>>> import numpy as np
>>> import numpy.linalg as la
>>> np.set_printoptions(precision=2, suppress=True, linewidth=160, sign=" ")
>>> def rd(a):
...     return np.round(a, 2) + 0
... 
>>> m1 = np.load("out7.npy")
>>> m1
array([[ 5.,  0.,  0.],
       [ 0., -2., -1.],
       [ 0.,  4.,  2.]])
>>> f = np.array([3, 1])
>>> np.array([np.convolve(row, f, "same") for row in m1])
array([[15.,  5.,  0.],
       [ 0., -6., -5.],
       [ 0., 12., 10.]])
>>> np.polyval(f, m1[2])
array([  1.,  13.,   7.])
>>> np.convolve(m1[2], f)
array([  0.,  12.,  10.,   2.])
>>> rd(np.trace(la.pinv(m1) @ m1))
np.float64(2.0)
>>> rd(m1 @ la.pinv(m1) @ m1)
array([[ 5.,  0.,  0.],
       [ 0., -2., -1.],
       [ 0.,  4.,  2.]])
>>> np.abs(np.diag(la.qr(m1)[1])) > 1e-9
array([ True,  True, False])
>>> x = np.array([1, 1, 1])
>>> a = np.maximum(m1 @ x, 0)
>>> m1 * (a > 1e-9)[:, None]
array([[ 5.,  0.,  0.],
       [ 0., -0., -0.],
       [ 0.,  4.,  2.]])
>>> np.maximum(m1 @ x, 0) - np.maximum(-m1 @ x, 0)
array([ 5., -3.,  6.])
>>> np.maximum(m1 @ (3 * x), 0)
array([ 15.,   0.,  18.])
>>> m1.T @ a
array([ 25.,  24.,  12.])
>>> r = la.matrix_rank(m1)
>>> r
np.int64(2)
>>> ns = la.svd(m1)[2][r:].T
>>> [int(la.matrix_rank(m1[:, :j + 1])) for j in range(3)]
[1, 2, 2]
>>> [int(la.matrix_rank(np.delete(m1, i, axis=0))) for i in range(3)]
[1, 2, 2]
>>> m1 @ ns
array([[ 0.],
       [ 0.],
       [ 0.]])
>>> rd(ns @ ns.T)
array([[ 0. ,  0. ,  0. ],
       [ 0. ,  0.2, -0.4],
       [ 0. , -0.4,  0.8]])
>>> np.argsort(-la.norm(m1, axis=0).round(6), kind="stable")[:3]
array([ 0,  1,  2])
>>> la.cond(m1) > 100
np.True_
>>> arr = np.load("x.npy")
>>> arr
array([[ 0,  3,  1, -2,  0],
       [ 0, -1,  0, -1, -3],
       [ 0,  0, -2,  1, -1],
       [ 0,  0,  0, -3, -2],
       [ 0,  0,  0,  0,  2]])
>>> P = np.triu(np.array([[0, 1, -2, 2, 1],
...     [2, 0, -1, 0, 0],
...     [-1, -1, 0, 0, 2],
...     [1, 0, -1, -1, 0],
...     [0, 0, 1, 0, -1]]), 1) + np.eye(5)
>>> A2 = P @ arr @ la.inv(P)
>>> np.poly(A2)
array([  1.,   4.,  -1., -16., -12.,   0.])
>>> la.matrix_rank(A2)
np.int64(4)
>>> np.einsum("ii->", arr)
np.int64(-4)
>>> np.poly(arr)
array([  1.,   4.,  -1., -16., -12.,   0.])
>>> np.einsum("ij,ji->", arr, arr)
np.int64(18)
>>> rd(la.eigvals(arr).sum().real)
np.float64(-4.0)
>>> rd(la.det(2 * arr)), rd(la.det(arr))
(np.float64(0.0), np.float64(0.0))
>>> np.kron(np.eye(2, dtype=int), arr)
array([[ 0,  3,  1, -2,  0,  0,  0,  0,  0,  0],
       [ 0, -1,  0, -1, -3,  0,  0,  0,  0,  0],
       [ 0,  0, -2,  1, -1,  0,  0,  0,  0,  0],
       [ 0,  0,  0, -3, -2,  0,  0,  0,  0,  0],
       [ 0,  0,  0,  0,  2,  0,  0,  0,  0,  0],
       [ 0,  0,  0,  0,  0,  0,  3,  1, -2,  0],
       [ 0,  0,  0,  0,  0,  0, -1,  0, -1, -3],
       [ 0,  0,  0,  0,  0,  0,  0, -2,  1, -1],
       [ 0,  0,  0,  0,  0,  0,  0,  0, -3, -2],
       [ 0,  0,  0,  0,  0,  0,  0,  0,  0,  2]])
>>> r = la.matrix_rank(arr)
>>> r
np.int64(4)
>>> ns = la.svd(arr)[2][r:].T
>>> np.allclose(arr @ ns, 0)
True
>>> [int(la.matrix_rank(arr[:i])) for i in range(1, len(arr) + 1)]
[1, 2, 3, 4, 4]
>>> M = np.load("test16.npy")
>>> M
array([[ 0,  1,  1,  1,  0],
       [ 1,  0,  0,  0,  0],
       [ 1,  0,  0,  0,  0],
       [ 1,  0,  0,  0,  1],
       [ 0,  0,  0,  1,  0]])
>>> [round(float(x), 2) for x in la.svd(M, compute_uv=False)[:3]]
[1.85, 1.85, 0.77]
>>> la.matrix_rank(M, rtol=0.1)
np.int64(4)
>>> rd(la.norm(M, 2) / la.norm(M))
np.float64(0.65)
>>> np.all(la.eigvalsh(M) > 0)
np.False_
>>> rd(la.eigvalsh(M).min())
np.float64(-1.85)
>>> [round(float(la.det(M[:i, :i])), 2) + 0 for i in range(1, 6)]
[0.0, -1.0, 0.0, 0.0, 0.0]
>>> rng = np.random.default_rng(3)
>>> lab = rng.permutation(5)
>>> lab
array([ 4,  2,  1,  3,  0])
>>> A2 = M[lab][:, lab]
>>> rd(np.sort(np.abs(la.eigvals(A2))))
array([ 0.  ,  0.77,  0.77,  1.85,  1.85])
>>> np.diag(A2)
array([ 0,  0,  0,  0,  0])
>>> np.trace(A2)
np.int64(0)
>>> rd(la.det(A2)), rd(la.det(M[lab]))
(np.float64(0.0), np.float64(0.0))
>>> A2 = np.array([[-2, 3], [1, -2]])
>>> W2 = np.kron(A2, M)
>>> W2
array([[ 0, -2, -2, -2,  0,  0,  3,  3,  3,  0],
       [-2,  0,  0,  0,  0,  3,  0,  0,  0,  0],
       [-2,  0,  0,  0,  0,  3,  0,  0,  0,  0],
       [-2,  0,  0,  0, -2,  3,  0,  0,  0,  3],
       [ 0,  0,  0, -2,  0,  0,  0,  0,  3,  0],
       [ 0,  1,  1,  1,  0,  0, -2, -2, -2,  0],
       [ 1,  0,  0,  0,  0, -2,  0,  0,  0,  0],
       [ 1,  0,  0,  0,  0, -2,  0,  0,  0,  0],
       [ 1,  0,  0,  0,  1, -2,  0,  0,  0, -2],
       [ 0,  0,  0,  1,  0,  0,  0,  0, -2,  0]])
